In [1]: import numpy as np

In [2]: np.set_printoptions(precision=2, suppress=True, linewidth=100)

In [3]: X = np.loadtxt("arr.csv", delimiter=",")

In [4]: X
Out[4]: 
array([[100.73, -22.95,  39.98,  40.36],
       [102.41, -21.38,  38.73,  39.15],
       [ 99.76, -19.41,  39.99,  40.87],
       [100.24, -20.64,  39.59,  42.  ],
       [ 99.32, -19.32,  39.16,  39.4 ],
       [ 99.33, -18.78,  40.53,  40.37],
       [100.67, -20.04,  37.49,  40.45],
       [ 99.04, -21.17,  40.96,  38.28],
       [100.  , -19.48,  39.68,  39.56],
       [ 99.67, -20.26,  41.11,  39.99],
       [ 99.62, -19.35,  41.39,  41.95],
       [ 99.26, -18.43,  39.98,  42.07],
       [100.74, -19.31,  40.36,  39.98],
       [100.58, -19.43,  38.79,  40.97],
       [ 97.99, -21.02,  40.52,  39.66],
       [ 98.95, -19.53,  40.49,  40.8 ],
       [ 99.64, -19.59,  41.01,  40.51],
       [ 99.32, -19.44,  40.39,  41.2 ],
       [100.54, -20.01,  41.07,  38.95],
       [ 97.92, -20.09,  38.91,  39.88],
       [100.26, -19.87,  39.67,  40.21],
       [100.39, -19.77,  41.02,  39.15],
       [ 98.5 , -20.28,  40.61,  40.19],
       [101.77, -19.52,  40.35,  41.94],
       [102.24, -20.59,  39.24,  40.99]])

In [5]: Uu, sv, Vt = np.linalg.svd(X)

In [6]: sv
Out[6]: array([583.6 ,   5.68,   5.17,   3.61])

In [7]: np.argmax(sv[:-1] / (sv[1:] + 1e-6)) + 1
Out[7]: np.int64(1)

In [8]: Y = Uu[:, :1] @ np.diag(sv[:1]) @ Vt[:1]

In [9]: print(round(np.linalg.norm(X - Y) / np.linalg.norm(X), 2))
0.01

In [10]: np.linalg.matrix_rank(Y)
Out[10]: np.int64(1)

In [11]: round(np.linalg.norm(X - Y, 2), 2), round(sv[1], 2)
Out[11]: (np.float64(5.68), np.float64(5.68))

In [12]: np.linalg.matrix_rank(X, rtol=0.05)
Out[12]: np.int64(1)

In [13]: round(np.abs(X - Y).max(), 2)
Out[13]: np.float64(2.77)

In [14]: Y = np.c_[X[:, :3] @ np.array([[6, 6, 9], [2, 0, 1], [7, 8, 0]]), np.array([0, 0, 9, 1, 8, 1, 2, -5, -8, 4, -8, 7, -4, 5, -6, 1, 5, 0, 6, 5, 4, -1, 1, 4, -8])]

In [15]: print(Y)
[[838.34 924.22 883.62   0.  ]
 [842.81 924.3  900.31   0.  ]
 [839.67 918.48 878.43   9.  ]
 [837.29 918.16 881.52   1.  ]
 [831.4  909.2  874.56   8.  ]
 [842.13 920.22 875.19   1.  ]
 [826.37 903.94 885.99   2.  ]
 [838.62 921.92 870.19  -5.  ]
 [838.8  917.44 880.52  -8.  ]
 [845.27 926.9  876.77   4.  ]
 [848.75 928.84 877.23  -8.  ]
 [838.56 915.4  874.91   7.  ]
 [848.34 927.32 887.35  -4.  ]
 [836.15 913.8  885.79   5.  ]
 [829.54 912.1  860.89  -6.  ]
 [838.07 917.62 871.02   1.  ]
 [845.73 925.92 877.17   5.  ]
 [839.77 919.04 874.44   0.  ]
 [850.71 931.8  884.85   6.  ]
 [819.71 898.8  861.19   5.  ]
 [839.51 918.92 882.47   4.  ]
 [849.94 930.5  883.74  -1.  ]
 [834.71 915.88 866.22   1.  ]
 [854.03 933.42 896.41   4.  ]
 [846.94 927.36 899.57  -8.  ]]

In [16]: np.linalg.norm(np.linalg.qr(X)[0].T @ Y, axis=0) ** 2 / ((Y ** 2).sum(axis=0) + 1e-12)
Out[16]: array([1.  , 1.  , 1.  , 0.12])

In [17]: np.linalg.matrix_rank(Y)
Out[17]: np.int64(4)

In [18]: np.linalg.matrix_rank(np.c_[X, Y])
Out[18]: np.int64(5)

In [19]: np.round(np.linalg.lstsq(X, Y[:, 0])[0], 2) + 0
Out[19]: array([6., 2., 7., 0.])
